$ python3 -q
>>> import numpy as np
>>> import numpy.linalg as la
>>> np.set_printoptions(precision=2, suppress=True, linewidth=100, legacy="1.25")
>>> feats = np.loadtxt("x.csv", delimiter=",")
>>> print(feats)
[[  1.   1.   1.  -2.  -3.]
 [  4.  -1.  -2.   0.  -4.]
 [  4.   2.  -4.   1.  -5.]
 [  4.   3.  -6.   1.  -6.]
 [  2.   3.  -8.   1.  -3.]
 [  1.   2. -10.   0.  -3.]
 [ -1.   1.  -8.  -3.  -4.]
 [ -3.  -2.  -9.  -3.  -5.]
 [ -1.  -1.  -7.  -2.  -2.]
 [ -2.  -1.  -5.  -4.  -4.]
 [ -4.  -2.  -7.  -6.  -7.]
 [ -1.  -4.  -5.  -7. -10.]
 [ -1.  -5.  -3.  -6. -12.]
 [ -1.  -8.   0.  -8.  -9.]
 [  1.  -9.   3.  -6. -12.]
 [  4.  -6.   6.  -3. -14.]
 [  1.  -5.   4.  -4. -14.]
 [ -2.  -6.   2.  -5. -11.]
 [  0.  -7.   0.  -2. -12.]]
>>> vec = np.array([1, 0, -1, -2, 0])
>>> target = feats @ vec
>>> print(np.round(la.pinv(feats) @ feats, 2) + 0)
[[1. 0. 0. 0. 0.]
 [0. 1. 0. 0. 0.]
 [0. 0. 1. 0. 0.]
 [0. 0. 0. 1. 0.]
 [0. 0. 0. 0. 1.]]
>>> print(target)
[ 4.  6.  6.  8.  8. 11. 13. 12. 10. 11. 15. 18. 14. 15. 10.  4.  5.  6.  4.]
>>> rng = np.random.default_rng(387)
>>> target = target + 0.05 * rng.normal(size=19)
>>> print(target)
[ 3.9   6.07  6.02  7.95  7.99 11.07 13.03 12.   10.   11.08 15.01 18.06 13.98 15.02  9.98  4.05
  5.    5.99  4.02]
>>> b, *_ = la.lstsq(feats, target)
>>> print([round(float(la.norm(la.solve(feats.T @ feats + lam * np.eye(5), feats.T @ target))), 2) for lam in (0, 1, 10, 100)])
[2.45, 2.37, 1.91, 1.23]
>>> data = np.array([[1, 0, 0, 0, 0, 0],
...     [0, 1, 0, 0, 0, 0],
...     [3, 3, 1, 0, 0, 0],
...     [0, 3, 2, 1, 0, 0],
...     [0, 0, 3, 0, 1, 0],
...     [2, 2, 0, 1, 1, 1]])
>>> lab = rng.permutation(6)
>>> print(lab)
[4 5 3 1 2 0]
>>> A2 = data[lab][:, lab]
>>> print(np.trace(A2))
6
>>> vec = np.array([2, 3, -1, 3, 3, 0])
>>> print((data * vec).sum(axis=1))
[ 2  3 14 10  0 16]
>>> print(data @ np.eye(6)[2])
[0. 0. 1. 2. 3. 0.]
>>> print((data @ vec).argmax())
5
>>> print(la.norm(data @ vec) <= la.norm(data, 2) * la.norm(vec) + 1e-9)
True
>>> M = np.load("a.npy")
>>> print(M)
[[2 2 0]
 [0 3 1]
 [0 0 0]]
>>> Uu, s, Vh = la.svd(M)
>>> evecs = Vh[:(s > 1e-8).sum()]
>>> vec = M[1] + 4 * M[2] + rng.integers(2) * np.eye(3)[0]
>>> print(vec)
[0. 3. 1.]
>>> print(la.matrix_rank(np.vstack([M, vec])))
2
>>> print(np.diag(evecs.T @ evecs))
[0.91 0.91 0.18]
>>> J = np.loadtxt("w.csv", delimiter=",")
>>> print(J)
[[159.36  22.17 159.82  38.93  80.14]
 [158.    21.28 160.31  40.7   78.96]
 [160.97  18.85 160.03  39.89  80.88]
 [160.29  19.87 158.83  39.96  81.5 ]
 [160.22  20.3  160.86  40.65  79.83]
 [159.84  19.81 159.69  39.83  80.64]
 [160.    20.32 159.42  38.88  78.32]
 [158.97  18.98 160.12  40.18  79.97]
 [160.12  21.05 159.45  38.44  79.4 ]
 [159.58  20.   158.63  38.67  82.09]
 [160.63  19.85 160.68  40.32  81.  ]
 [159.81  19.89 159.02  40.54  80.23]
 [158.91  20.19 160.27  40.15  80.64]
 [160.67  19.41 158.8   39.64  80.33]
 [161.08  19.73 160.19  41.07  78.9 ]
 [161.    21.72 159.66  39.28  79.9 ]
 [160.9   17.99 159.56  41.15  79.42]
 [158.49  19.45 160.65  39.88  80.25]
 [161.02  19.65 158.99  42.75  80.24]
 [159.34  18.93 159.24  40.09  80.79]
 [160.29  21.7  160.5   38.61  79.25]
 [158.6   19.04 160.29  40.58  81.6 ]
 [159.43  17.81 160.4   40.76  80.92]
 [158.74  20.88 159.84  40.5   78.98]]
>>> C2 = np.cov(J, rowvar=False)
>>> print(round(float(np.corrcoef(J[:, 3], J[:, 1])[0, 1]), 2))
-0.48
>>> print(np.argsort(-J.std(axis=0).round(6), kind="stable"))
[1 3 4 0 2]
>>> print(np.round(np.corrcoef(J.T), 2) + 0)
[[ 1.   -0.08 -0.28  0.08 -0.06]
 [-0.08  1.    0.04 -0.48 -0.38]
 [-0.28  0.04  1.    0.11 -0.21]
 [ 0.08 -0.48  0.11  1.    0.  ]
 [-0.06 -0.38 -0.21  0.    1.  ]]
>>> A2 = np.c_[J[:, :1] @ np.array([[6]]), np.array([2, 1, 2, 0, 1, -2, 1, 1, 0, -2, 0, 2, 0, 2, -2, 0, 1, 0, 2, 0, 2, -2, -1, -2])]
>>> print(A2)
[[956.16   2.  ]
 [948.     1.  ]
 [965.82   2.  ]
 [961.74   0.  ]
 [961.32   1.  ]
 [959.04  -2.  ]
 [960.     1.  ]
 [953.82   1.  ]
 [960.72   0.  ]
 [957.48  -2.  ]
 [963.78   0.  ]
 [958.86   2.  ]
 [953.46   0.  ]
 [964.02   2.  ]
 [966.48  -2.  ]
 [966.     0.  ]
 [965.4    1.  ]
 [950.94   0.  ]
 [966.12   2.  ]
 [956.04   0.  ]
 [961.74   2.  ]
 [951.6   -2.  ]
 [956.58  -1.  ]
 [952.44  -2.  ]]
>>> print(la.norm(la.qr(J)[0].T @ A2, axis=0) ** 2 / ((A2 ** 2).sum(axis=0) + 1e-12))
[1.   0.17]
>>> print(np.round(la.norm(A2 - J @ la.lstsq(J, A2)[0], axis=0), 2) + 0)
[0.   6.46]
>>> print(la.matrix_rank(A2))
2
>>> print(la.matrix_rank(np.c_[J, A2]))
6
>>> Uu, s, Vh = la.svd(J)
>>> print(s)
[1195.17    6.3     4.66    4.3     3.04]
>>> A2 = Uu[:, :1] @ np.diag(s[:1]) @ Vh[:1]
>>> print(round(la.norm(J - A2, 2), 2), round(s[1], 2))
6.3 6.3
>>> d = la.norm(J[:, None] - J[None], axis=-1)
>>> print(d.mean(axis=1).argmax())
18
>>> K = np.array([[-0.6, 0.4, -0.9, -1.8, -1.6, -0.8],
...     [0.4, -0.8, 0.3, -0.2, -0.5, -1.9],
...     [2.3, 1.0, -1.1, -2.2, -0.7, 0.7],
...     [-0.7, -2.0, 0.2, -0.4, -0.4, -1.9],
...     [-0.6, 1.2, 0.0, 0.9, 0.1, -0.8],
...     [-1.2, -0.7, 0.5, 0.1, -0.3, 0.5],
...     [0.6, -0.7, 0.4, 0.3, -1.9, 0.3],
...     [-1.0, 0.9, -0.8, 0.6, 0.8, -2.3]])
>>> print(K)
[[-0.6  0.4 -0.9 -1.8 -1.6 -0.8]
 [ 0.4 -0.8  0.3 -0.2 -0.5 -1.9]
 [ 2.3  1.  -1.1 -2.2 -0.7  0.7]
 [-0.7 -2.   0.2 -0.4 -0.4 -1.9]
 [-0.6  1.2  0.   0.9  0.1 -0.8]
 [-1.2 -0.7  0.5  0.1 -0.3  0.5]
 [ 0.6 -0.7  0.4  0.3 -1.9  0.3]
 [-1.   0.9 -0.8  0.6  0.8 -2.3]]
>>> P = K @ la.solve(K.T @ K, K.T)
>>> print(np.diag(P))
[0.88 0.83 0.77 0.69 0.61 0.42 0.98 0.83]
>>> Q, evecs = la.qr(K[:, :3])[0], la.qr(K[:, 3:])[0]
>>> s = la.svd(Q.T @ evecs, compute_uv=False)
>>> print((s > 0.9).sum())
1
>>> print(round(float(la.norm(Q @ Q.T - evecs @ evecs.T, 2)), 2))
0.93
>>> t3 = np.stack([K, 4 * K, K[::-1]])
>>> print(la.matrix_rank(t3.reshape(3, -1)))
2
>>> print(t3.shape)
(3, 8, 6)
>>> mat = np.load("dump.npy")
>>> print(mat)
[[ 0.69  3.69 -3.12 -0.62 -6.69 -5.58]
 [-6.82 -0.35 -2.36  5.63 -2.22 -3.33]
 [-1.16 -3.62  0.86  7.72 -1.26  4.85]
 [ 0.52 -1.66  3.61 -3.92  4.79 -6.76]
 [-1.    6.27 -2.    5.57 -0.41  4.94]
 [ 0.78 -3.51  3.22 -3.94  5.31  5.74]
 [-0.79 -6.31  5.2  -0.27  3.79  4.25]
 [-4.44  6.47 -3.48  1.81 -1.52 -4.56]
 [ 7.07  2.19  6.45  0.77  0.93  1.48]
 [ 2.26 -0.59  5.12 -2.81 -6.97 -3.43]
 [ 1.32  1.82 -3.61 -6.59  0.37 -6.19]
 [ 5.14 -5.09 -2.14 -0.55  0.7  -6.5 ]
 [ 1.45  6.14 -2.93  4.32  1.08  5.64]
 [ 2.3   5.21 -4.91 -3.74  5.42  0.18]
 [ 6.25  5.46 -2.66 -2.78  2.87 -2.85]
 [ 0.07  6.52  0.99  7.23 -1.39  1.52]
 [-4.04  3.3   5.33 -4.25  2.29 -4.58]
 [ 1.25  5.79  4.01 -0.95 -1.15  6.83]
 [-3.49  4.26  1.24 -4.39  3.53 -6.03]
 [-6.23  0.22  7.06  2.67  1.75  1.  ]
 [ 8.52 -0.43 -3.48 -3.81 -0.68  0.35]
 [ 4.44  1.52  0.54 -3.28 -5.12 -6.38]]
>>> lab = mat[:, 3] > np.median(mat[:, 3])
>>> r0 = mat[lab].mean(axis=0) - mat[~lab].mean(axis=0)
>>> print(round((((mat - mat.mean(axis=0)) @ r0 > 0) == lab).mean(), 2))
0.82
>>> Uu, s, Vh = la.svd(mat, full_matrices=False)
>>> print(np.round(Uu.T @ mat @ Vh.T, 2) + 0)
[[26.03  0.    0.    0.    0.    0.  ]
 [ 0.   22.11  0.    0.    0.    0.  ]
 [ 0.    0.   19.91  0.    0.    0.  ]
 [ 0.    0.    0.   17.53  0.    0.  ]
 [ 0.    0.    0.    0.   15.33  0.  ]
 [ 0.    0.    0.    0.    0.    9.72]]
>>> print(s)
[26.03 22.11 19.91 17.53 15.33  9.72]
>>> print(np.abs(Vh[0]))
[0.29 0.07 0.18 0.59 0.04 0.73]
>>> print(la.matrix_rank(mat))
6
>>> print(np.unravel_index(np.abs(mat).argmax(), mat.shape))
(20, 0)
>>> print(mat.mean(axis=0))
[ 0.64  1.7   0.59 -0.28  0.25 -0.88]
>>> print(np.round(la.norm(mat), 2))
46.9
>>> print(mat.shape)
(22, 6)
>>> print(la.svd(mat, compute_uv=False))
[26.03 22.11 19.91 17.53 15.33  9.72]
>>> F = np.loadtxt("mat.csv", delimiter=",")
>>> print(F)
[[-0.19 -0.59  0.38  3.98 -2.32 -0.9  -1.34  0.79]
 [-1.95 -1.7   2.75  0.17 -0.28  2.72  1.52  0.96]
 [-3.89  1.33 -1.33  0.24 -0.83 -0.95  1.44 -1.61]
 [-1.36  1.89 -0.43 -0.82  0.25 -0.22 -0.99  4.2 ]
 [ 0.97  0.21 -3.24  1.49  0.03  2.71  1.84  0.75]
 [-1.36 -3.75 -2.19 -1.06  0.08 -0.21 -1.71  0.39]
 [-1.17  0.84  0.14  1.7   3.25  1.52 -2.43 -1.1 ]
 [ 0.   -1.27  0.16  1.48  2.86 -2.47  2.36  1.13]]
>>> vec = np.array([3, 0, 2, 1, 3, 2, 1, 1])
>>> target = F @ vec
>>> print(target)
[ -5.16   6.92 -18.65  -2.22   6.03 -11.03   7.75   8.94]
>>> print(np.round(la.solve(F, F[:, 4]), 2) + 0)
[0. 0. 0. 0. 1. 0. 0. 0.]
>>> print(np.round(la.solve(F, -2 * target), 2) + 0)
[-6.  0. -4. -2. -6. -4. -2. -2.]
>>> print(np.round(la.solve(F, target), 2) + 0)
[3. 0. 2. 1. 3. 2. 1. 1.]
>>> print(np.round(la.solve(F, target + F[:, 5]), 2) + 0)
[3. 0. 2. 1. 3. 3. 1. 1.]
>>> Uu, s, Vh = la.svd(F, full_matrices=False)
>>> print(np.allclose(Uu * s @ Vh, F))
True
>>> print(s / s[0])
[1. 1. 1. 1. 1. 1. 1. 1.]
>>> print(np.round(Vh @ Vh.T, 2) + 0)
[[1. 0. 0. 0. 0. 0. 0. 0.]
 [0. 1. 0. 0. 0. 0. 0. 0.]
 [0. 0. 1. 0. 0. 0. 0. 0.]
 [0. 0. 0. 1. 0. 0. 0. 0.]
 [0. 0. 0. 0. 1. 0. 0. 0.]
 [0. 0. 0. 0. 0. 1. 0. 0.]
 [0. 0. 0. 0. 0. 0. 1. 0.]
 [0. 0. 0. 0. 0. 0. 0. 1.]]
>>> print(np.cumsum(s ** 2) / np.sum(s ** 2))
[0.13 0.25 0.38 0.5  0.63 0.75 0.88 1.  ]
>>> print((s > 1e-8).sum())
8
>>> print(np.round(np.sqrt((s ** 2).sum()), 2), round(la.norm(F), 2))
14.14 14.14
